In [1]: import numpy as np

In [2]: from numpy import linalg as LA

In [3]: np.set_printoptions(suppress=True, linewidth=140)

In [4]: W2 = 20 * np.array([[-0.6, 0.9, -0.3], [-1.5, -0.8, 1.1]])

In [5]: rng = np.random.default_rng(90)

In [6]: labels = rng.integers(0, 2, 21)

In [7]: A = W2[labels] + rng.normal(size=(21, 3))

In [8]: print(A.round(1))
[[-28.4 -15.9  22.6]
 [-11.4  17.4  -4.7]
 [-12.8  18.1  -8.4]
 [-28.6 -15.4  21.5]
 [-13.9  18.4  -5.7]
 [-30.6 -17.1  23.4]
 [-10.8  16.6  -7.3]
 [-12.5  18.5  -7.4]
 [-30.3 -15.2  21.6]
 [-30.3 -14.9  20.9]
 [-30.5 -15.2  19.5]
 [-12.5  19.4  -5.8]
 [-12.7  16.4  -6.7]
 [-30.8 -16.4  20.5]
 [-31.  -13.4  21.3]
 [-29.4 -16.9  20.6]
 [-29.6 -15.4  23.6]
 [-13.2  17.7  -6.3]
 [-12.3  18.4  -6. ]
 [-11.2  18.1  -5.7]
 [-13.   17.7  -6.3]]

In [9]: cen = A - A.mean(axis=0)

In [10]: Uu, sigma, Vt = LA.svd(cen, full_matrices=False)

In [11]: print(np.round(cen.mean(axis=0), 1) + 0)
[0. 0. 0.]

In [12]: print(sigma.round(1))
[107.6   4.8   4.4]

In [13]: print(LA.matrix_rank(cen))
3

In [14]: print(np.round(Vt[0] * np.sign(Vt[0, np.abs(Vt[0]).argmax()]), 1))
[ 0.4  0.7 -0.6]

In [15]: print((np.sign(Uu[:, 0]) == np.sign(Uu[0, 0])).astype(int))
[1 0 0 1 0 1 0 0 1 1 1 0 0 1 1 1 1 0 0 0 0]

In [16]: W0 = np.load("layer2.npy")

In [17]: print(W0)
[[-6  6 -9  0 -6]
 [-6  6 -9  0 -6]
 [-6  6 -9  0 -6]
 [-2  2 -3  0 -2]
 [-6  6 -9  0 -6]]

In [18]: Uu, sigma, Vt = LA.svd(W0)

In [19]: print(np.argmax(sigma[:-1] / (sigma[1:] + 1e-6)) + 1)
1

In [20]: A2 = Uu[:, :1] @ np.diag(sigma[:1]) @ Vt[:1]

In [21]: print(LA.matrix_rank(W0, rtol=0.05))
1

In [22]: print(round(float(LA.norm(W0 - A2, 2)), 1), np.round(sigma[1], 1))
0.0 0.0
